% python3 -q
>>> import numpy as np
>>> np.set_printoptions(precision=2, suppress=True, linewidth=160)
>>> def tidy(a):
...     return np.round(a, 2) + 0
... 
>>> feats = np.load("mat.npy")
>>> feats
array([[ 0,  3,  4,  3],
       [ 0,  0,  0,  0],
       [ 4,  5,  1,  8],
       [ 9, 10, 10,  7],
       [ 0,  3,  4,  3],
       [ 0,  0,  0,  0],
       [ 0,  0,  0,  0],
       [ 4,  5,  1,  8],
       [ 0,  0,  0,  0],
       [11, 10,  9, 13],
       [ 0,  0,  0,  0],
       [ 0,  0,  0,  0],
       [ 0,  0,  0,  0],
       [ 4,  5,  1,  8],
       [16, 12, 14,  9],
       [ 0,  3,  4,  3],
       [ 0,  3,  4,  3]])
>>> out = np.c_[feats[:, :3] @ np.array([[-3, -3, 3], [-2, -3, -2], [1, -2, -2]]), np.array([-3, -2, -2, 0, -1, -3, 3, 3, -2, 1, -1, -3, -1, 2, 1, 1, -3])]
>>> out
array([[  -2,  -17,  -14,   -3],
       [   0,    0,    0,   -2],
       [ -21,  -29,    0,   -2],
       [ -37,  -77,  -13,    0],
       [  -2,  -17,  -14,   -1],
       [   0,    0,    0,   -3],
       [   0,    0,    0,    3],
       [ -21,  -29,    0,    3],
       [   0,    0,    0,   -2],
       [ -44,  -81,   -5,    1],
       [   0,    0,    0,   -1],
       [   0,    0,    0,   -3],
       [   0,    0,    0,   -1],
       [ -21,  -29,    0,    2],
       [ -58, -112,   -4,    1],
       [  -2,  -17,  -14,    1],
       [  -2,  -17,  -14,   -3]])
>>> tidy(np.linalg.lstsq(feats, out[:, 0])[0])
array([-3., -2.,  1.,  0.])
>>> tidy(np.linalg.norm(out - feats @ np.linalg.lstsq(feats, out)[0], axis=0))
array([0.  , 0.  , 0.  , 7.88])
>>> np.linalg.matrix_rank(np.c_[feats, out])
np.int64(5)
>>> tidy(np.linalg.svd(feats, compute_uv=False))
array([42.21, 10.12,  6.72,  1.65])
>>> np.abs(feats).max()
np.int64(16)
>>> feats.shape
(17, 4)
>>> np.count_nonzero(feats)
np.int64(36)
>>> Ac = (feats - feats.mean(axis=0)) / feats.std(axis=0)
>>> np.argwhere(np.abs(Ac) > 2)
array([[ 9,  3],
       [14,  0],
       [14,  1],
       [14,  2]])
>>> tidy(Ac.std(axis=0))
array([1., 1., 1., 1.])
>>> b = np.linalg.lstsq(np.delete(Ac, 3, axis=1), Ac[:, 3])[0]
>>> tidy(1 - np.var(Ac[:, 3] - np.delete(Ac, 3, axis=1) @ b))
np.float64(0.94)
>>> np.abs(b).argmax()
np.int64(1)
>>> tidy(b)
array([-0.16,  1.78, -0.8 ])
>>> x0 = np.array([-3, 4, -2, -1])
>>> feats @ np.eye(4)[2]
array([ 4.,  0.,  1., 10.,  4.,  0.,  0.,  1.,  0.,  9.,  0.,  0.,  0.,  1., 14.,  4.,  4.])
>>> (feats @ x0).argmax()
np.int64(0)
>>> feats @ (2 * x0)
array([  2,   0,  -4, -28,   2,   0,   0,  -4,   0, -48,   0,   0,   0,  -4, -74,   2,   2])
>>> feats * x0
array([[  0,  12,  -8,  -3],
       [  0,   0,   0,   0],
       [-12,  20,  -2,  -8],
       [-27,  40, -20,  -7],
       [  0,  12,  -8,  -3],
       [  0,   0,   0,   0],
       [  0,   0,   0,   0],
       [-12,  20,  -2,  -8],
       [  0,   0,   0,   0],
       [-33,  40, -18, -13],
       [  0,   0,   0,   0],
       [  0,   0,   0,   0],
       [  0,   0,   0,   0],
       [-12,  20,  -2,  -8],
       [-48,  48, -28,  -9],
       [  0,  12,  -8,  -3],
       [  0,  12,  -8,  -3]])
>>> np.sign((feats @ x0).round(6))
array([ 1,  0, -1, -1,  1,  0,  0, -1,  0, -1,  0,  0,  0, -1, -1,  1,  1])
>>> (feats * x0).sum(axis=1)
array([  1,   0,  -2, -14,   1,   0,   0,  -2,   0, -24,   0,   0,   0,  -2, -37,   1,   1])
>>> x0 = np.array([1, 1, -1, -1])
>>> target = feats @ x0
>>> b, lr = np.zeros(4), 1 / np.linalg.norm(feats, 2) ** 2
>>> for i in range(12):
...     b -= lr * feats.T @ (feats @ b - target)
...     if i % 2 == 0: print(i, round(np.linalg.norm(feats @ b - target), 2))
... 
0 9.32
2 8.84
4 8.38
6 7.96
8 7.57
10 7.2
>>> tidy(np.linalg.cond(feats))
np.float64(25.55)
>>> tidy(b)
array([ 0.33, -0.03, -0.07, -0.16])
>>> out = np.array([[6, 1, -9, -3, 3, 3],
...     [1, 8, 4, -9, 7, -3],
...     [8, -9, -6, -7, -8, 3],
...     [-1, 1, 6, 0, 7, -6],
...     [-6, -8, -3, 3, -1, -1],
...     [-8, -9, -6, -5, -2, 7]])
>>> out[-1] = out[0]
>>> A = out + 0.1 * np.eye(6)
>>> A
array([[ 6.1,  1. , -9. , -3. ,  3. ,  3. ],
       [ 1. ,  8.1,  4. , -9. ,  7. , -3. ],
       [ 8. , -9. , -5.9, -7. , -8. ,  3. ],
       [-1. ,  1. ,  6. ,  0.1,  7. , -6. ],
       [-6. , -8. , -3. ,  3. , -0.9, -1. ],
       [ 6. ,  1. , -9. , -3. ,  3. ,  3.1]])
>>> np.allclose(A, A.T)
False
>>> (A + A.T) / 2
array([[ 6.1,  1. , -0.5, -2. , -1.5,  4.5],
       [ 1. ,  8.1, -2.5, -4. , -0.5, -1. ],
       [-0.5, -2.5, -5.9, -0.5, -5.5, -3. ],
       [-2. , -4. , -0.5,  0.1,  5. , -4.5],
       [-1.5, -0.5, -5.5,  5. , -0.9,  1. ],
       [ 4.5, -1. , -3. , -4.5,  1. ,  3.1]])
>>> tidy(np.trace(A))
np.float64(10.6)
>>> q, R = np.linalg.qr(A)
>>> q.shape, R.shape
((6, 6), (6, 6))
>>> tidy(q @ R)
array([[ 6.1,  1. , -9. , -3. ,  3. ,  3. ],
       [ 1. ,  8.1,  4. , -9. ,  7. , -3. ],
       [ 8. , -9. , -5.9, -7. , -8. ,  3. ],
       [-1. ,  1. ,  6. ,  0.1,  7. , -6. ],
       [-6. , -8. , -3. ,  3. , -0.9, -1. ],
       [ 6. ,  1. , -9. , -3. ,  3. ,  3.1]])
>>> tidy(np.abs(np.diag(R)))
array([13.24, 14.61, 10.23,  7.79,  8.23,  0.07])
>>> np.allclose(R.T @ R, A.T @ A)
True
>>> rng = np.random.default_rng(963)
>>> lab = rng.permutation(6)
>>> lab
array([1, 3, 0, 5, 2, 4])
>>> out = A[lab][:, lab]
>>> tidy(np.trace(out))
np.float64(10.6)
>>> out
array([[ 8.1, -9. ,  1. , -3. ,  4. ,  7. ],
       [ 1. ,  0.1, -1. , -6. ,  6. ,  7. ],
       [ 1. , -3. ,  6.1,  3. , -9. ,  3. ],
       [ 1. , -3. ,  6. ,  3.1, -9. ,  3. ],
       [-9. , -7. ,  8. ,  3. , -5.9, -8. ],
       [-8. ,  3. , -6. , -1. , -3. , -0.9]])
>>> np.allclose(out, out.T)
False
>>> np.allclose(out @ out.T, out.T @ out)
False
>>> (out - out.T) / 2
array([[ 0. , -5. ,  0. , -2. ,  6.5,  7.5],
       [ 5. ,  0. ,  1. , -1.5,  6.5,  2. ],
       [ 0. , -1. ,  0. , -1.5, -8.5,  4.5],
       [ 2. ,  1.5,  1.5,  0. , -6. ,  2. ],
       [-6.5, -6.5,  8.5,  6. ,  0. , -2.5],
       [-7.5, -2. , -4.5, -2. ,  2.5,  0. ]])
>>> (out + out.T) / 2
array([[ 8.1, -4. ,  1. , -1. , -2.5, -0.5],
       [-4. ,  0.1, -2. , -4.5, -0.5,  5. ],
       [ 1. , -2. ,  6.1,  4.5, -0.5, -1.5],
       [-1. , -4.5,  4.5,  3.1, -3. ,  1. ],
       [-2.5, -0.5, -0.5, -3. , -5.9, -5.5],
       [-0.5,  5. , -1.5,  1. , -5.5, -0.9]])
>>> U, sv, VT = np.linalg.svd(A)
>>> np.argmax(sv[:-1] / (sv[1:] + 1e-6)) + 1
np.int64(5)
>>> out = U[:, :5] @ np.diag(sv[:5]) @ VT[:5]
>>> np.linalg.matrix_rank(A, rtol=0.05)
np.int64(5)
>>> np.linalg.matrix_rank(out)
np.int64(5)
>>> sv = 5 * 0.2 ** np.arange(5)
>>> q, _ = np.linalg.qr(np.array([[0.0, 1.2, -0.5, -0.4, 0.4],
...     [-1.3, 0.9, -0.7, 1.2, -0.8],
...     [0.5, -0.5, -0.1, -2.0, 0.7],
...     [0.0, 1.2, 0.9, -1.4, -0.2],
...     [1.1, -0.5, -0.2, -1.2, -0.4]]))
>>> data = rng.normal(size=(25, 5)) * sv @ q
>>> tidy(data)
array([[ 0.5 , -5.1 , -4.25,  0.62, -2.83],
       [-1.2 , -0.52,  0.05,  0.27, -1.21],
       [ 1.27, -7.13, -6.22,  0.64, -3.54],
       [ 0.27, -1.31, -1.22,  0.07, -0.64],
       [-0.5 , -1.79, -1.23,  0.38, -1.49],
       [ 1.5 , -3.95, -3.74,  0.29, -1.39],
       [-0.85, -2.91, -1.81,  0.9 , -2.4 ],
       [ 1.21, -3.18, -3.08, -0.02, -1.11],
       [-0.08, -1.24, -1.05,  0.25, -0.87],
       [ 0.42, -0.3 , -0.38,  0.08,  0.1 ],
       [ 0.05,  0.61,  0.32, -0.37,  0.36],
       [ 0.24,  0.01, -0.08, -0.06,  0.19],
       [-0.31,  3.13,  2.73, -0.26,  1.79],
       [ 0.2 , -1.81, -1.48,  0.19, -0.96],
       [-0.21,  3.16,  2.6 , -0.33,  1.83],
       [-1.45,  2.78,  2.91,  0.19,  0.73],
       [-1.16,  2.97,  2.79, -0.45,  1.03],
       [ 0.22,  4.56,  3.54, -0.92,  3.05],
       [-0.56,  4.59,  3.81, -0.69,  2.44],
       [-0.16, -1.86, -1.45,  0.34, -1.29],
       [ 0.22, -2.57, -2.  ,  0.56, -1.4 ],
       [-1.2 , -5.07, -3.51,  1.39, -4.07],
       [-0.06, -2.91, -2.38,  0.37, -1.91],
       [-0.11, -3.25, -2.62,  0.48, -2.17],
       [ 0.43, -6.11, -5.06,  0.91, -3.52]])
>>> Ac = data - data.mean(axis=0)
>>> U, sv, VT = np.linalg.svd(Ac, full_matrices=False)
>>> np.linalg.matrix_rank(Ac)
np.int64(5)
>>> tidy(sv)
array([22.92,  4.53,  0.73,  0.17,  0.03])
>>> w1 = np.array([[7, 8, 1, -7, 0],
...     [7, -4, -7, -8, 8],
...     [-6, -9, 2, -7, 9],
...     [-9, 1, -7, 2, 4],
...     [-7, 0, 0, -5, 6]])
>>> b = np.array([2, 2, 0, 1, 2])
>>> hid = np.maximum(data @ w1 + b, 0)
>>> (hid > 0).astype(int)
array([[1, 1, 1, 1, 0],
       [0, 0, 1, 1, 0],
       [1, 1, 1, 1, 0],
       [1, 1, 1, 1, 0],
       [1, 1, 1, 1, 0],
       [1, 1, 1, 1, 0],
       [0, 1, 1, 1, 0],
       [1, 1, 1, 1, 0],
       [1, 1, 1, 1, 0],
       [1, 1, 1, 1, 0],
       [1, 0, 0, 0, 1],
       [1, 1, 1, 0, 1],
       [0, 0, 0, 0, 1],
       [1, 1, 1, 1, 0],
       [0, 0, 0, 0, 1],
       [0, 0, 0, 0, 1],
       [0, 0, 0, 0, 1],
       [1, 0, 0, 0, 1],
       [0, 0, 0, 0, 1],
       [1, 1, 1, 1, 0],
       [1, 1, 1, 1, 0],
       [0, 1, 1, 1, 0],
       [1, 1, 1, 1, 0],
       [1, 1, 1, 1, 0],
       [1, 1, 1, 1, 0]])
>>> (hid > 0).mean(axis=0)
array([0.68, 0.68, 0.72, 0.68, 0.32])
>>> basis = np.array([[-2, -1, 0], [3, 3, 2], [1, 0, -2], [-2, 1, 1], [-3, 1, 1]])
>>> (hid @ basis).round(6).argmax(axis=1)
array([1, 1, 1, 1, 1, 1, 1, 1, 1, 1, 2, 1, 1, 1, 1, 1, 1, 2, 1, 1, 1, 1, 1, 1, 1])
>>> w1 @ basis
array([[ 25,  10,   7],
       [-41, -19,   6],
       [-26, -19, -20],
       [ -2,  18,  22],
       [  6,   8,   1]])
>>> X = np.array([[1, -3, 0, -2], [-3, 1, -3, 0], [0, -3, 1, -3], [-2, 0, -3, 1]])
>>> X
array([[ 1, -3,  0, -2],
       [-3,  1, -3,  0],
       [ 0, -3,  1, -3],
       [-2,  0, -3,  1]])
>>> [round(float(np.linalg.det(X[:i, :i])), 2) + 0 for i in range(1, 5)]
[1.0, -8.0, -17.0, -21.0]
>>> ang = np.radians(60)
>>> R = np.eye(4)
>>> R[3, 3] = R[0, 0] = np.cos(ang)
>>> R[3, 0], R[0, 3] = -np.sin(ang), np.sin(ang)
>>> tidy(R)
array([[ 0.5 ,  0.  ,  0.  ,  0.87],
       [ 0.  ,  1.  ,  0.  ,  0.  ],
       [ 0.  ,  0.  ,  1.  ,  0.  ],
       [-0.87,  0.  ,  0.  ,  0.5 ]])
>>> out = X @ R.T
>>> np.allclose(np.linalg.norm(X, axis=1), np.linalg.norm(out, axis=1))
True
>>> tidy(np.abs(out - X).max(axis=0))
array([2.6, 0. , 0. , 2.6])
>>> tidy(np.linalg.det(R)), np.trace(R)
(np.float64(1.0), np.float64(3.0))
>>> tidy(np.einsum("ij,ji->", R, R))
np.float64(1.0)
>>> tidy(np.linalg.det(2 * R)), tidy(np.linalg.det(R))
(np.float64(16.0), np.float64(1.0))
>>> np.poly(R)
array([ 1., -3.,  4., -3.,  1.])
>>> tidy(np.linalg.eigvals(R).sum().real)
np.float64(3.0)
>>> tidy(np.kron(np.eye(2, dtype=int), R))
array([[ 0.5 ,  0.  ,  0.  ,  0.87,  0.  ,  0.  ,  0.  ,  0.  ],
       [ 0.  ,  1.  ,  0.  ,  0.  ,  0.  ,  0.  ,  0.  ,  0.  ],
       [ 0.  ,  0.  ,  1.  ,  0.  ,  0.  ,  0.  ,  0.  ,  0.  ],
       [-0.87,  0.  ,  0.  ,  0.5 ,  0.  ,  0.  ,  0.  ,  0.  ],
       [ 0.  ,  0.  ,  0.  ,  0.  ,  0.5 ,  0.  ,  0.  ,  0.87],
       [ 0.  ,  0.  ,  0.  ,  0.  ,  0.  ,  1.  ,  0.  ,  0.  ],
       [ 0.  ,  0.  ,  0.  ,  0.  ,  0.  ,  0.  ,  1.  ,  0.  ],
       [ 0.  ,  0.  ,  0.  ,  0.  , -0.87,  0.  ,  0.  ,  0.5 ]])
>>> tidy(np.linalg.det(R[::-1]))
np.float64(1.0)
>>> out = np.c_[data[:, :3] @ np.array([[-9, 3, -6], [2, 4, -5], [2, 8, 3]]), np.array([1, 0, 0, -2, 3, -3, -1, -2, -3, 1, -1, 2, -3, -3, -1, 0, -3, 1, 0, -3, 1, 3, -3, 1, -2])]
>>> tidy(out)
array([[-23.21, -52.86,   9.73,   1.  ],
       [  9.82,  -5.26,   9.93,   0.  ],
       [-38.1 , -74.47,   9.39,   0.  ],
       [ -7.49, -14.18,   1.27,  -2.  ],
       [ -1.56, -18.48,   8.26,   3.  ],
       [-28.92, -41.19,  -0.52,  -3.  ],
       [ -1.8 , -28.67,  14.23,  -1.  ],
       [-23.42, -33.69,  -0.63,  -2.  ],
       [ -3.88, -13.58,   3.55,  -3.  ],
       [ -5.13,  -2.97,  -2.15,   1.  ],
       [  1.39,   5.15,  -2.4 ,  -1.  ],
       [ -2.3 ,   0.12,  -1.73,   2.  ],
       [ 14.49,  33.47,  -5.63,  -3.  ],
       [ -8.36, -18.44,   3.43,  -3.  ],
       [ 13.45,  32.82,  -6.68,  -1.  ],
       [ 24.4 ,  30.02,   3.53,   0.  ],
       [ 21.98,  30.74,   0.48,  -3.  ],
       [ 14.24,  47.21, -13.49,   1.  ],
       [ 21.79,  47.13,  -8.18,   0.  ],
       [ -5.22, -19.55,   5.88,  -3.  ],
       [-11.09, -25.61,   5.53,   1.  ],
       [ -6.4 , -52.01,  22.02,   3.  ],
       [-10.01, -30.85,   7.81,  -3.  ],
       [-10.71, -34.3 ,   9.1 ,   1.  ],
       [-26.21, -63.59,  12.77,  -2.  ]])
>>> tidy(np.linalg.lstsq(data, out[:, 0])[0])
array([-9.,  2.,  2.,  0.,  0.])
>>> np.linalg.matrix_rank(out)
np.int64(4)
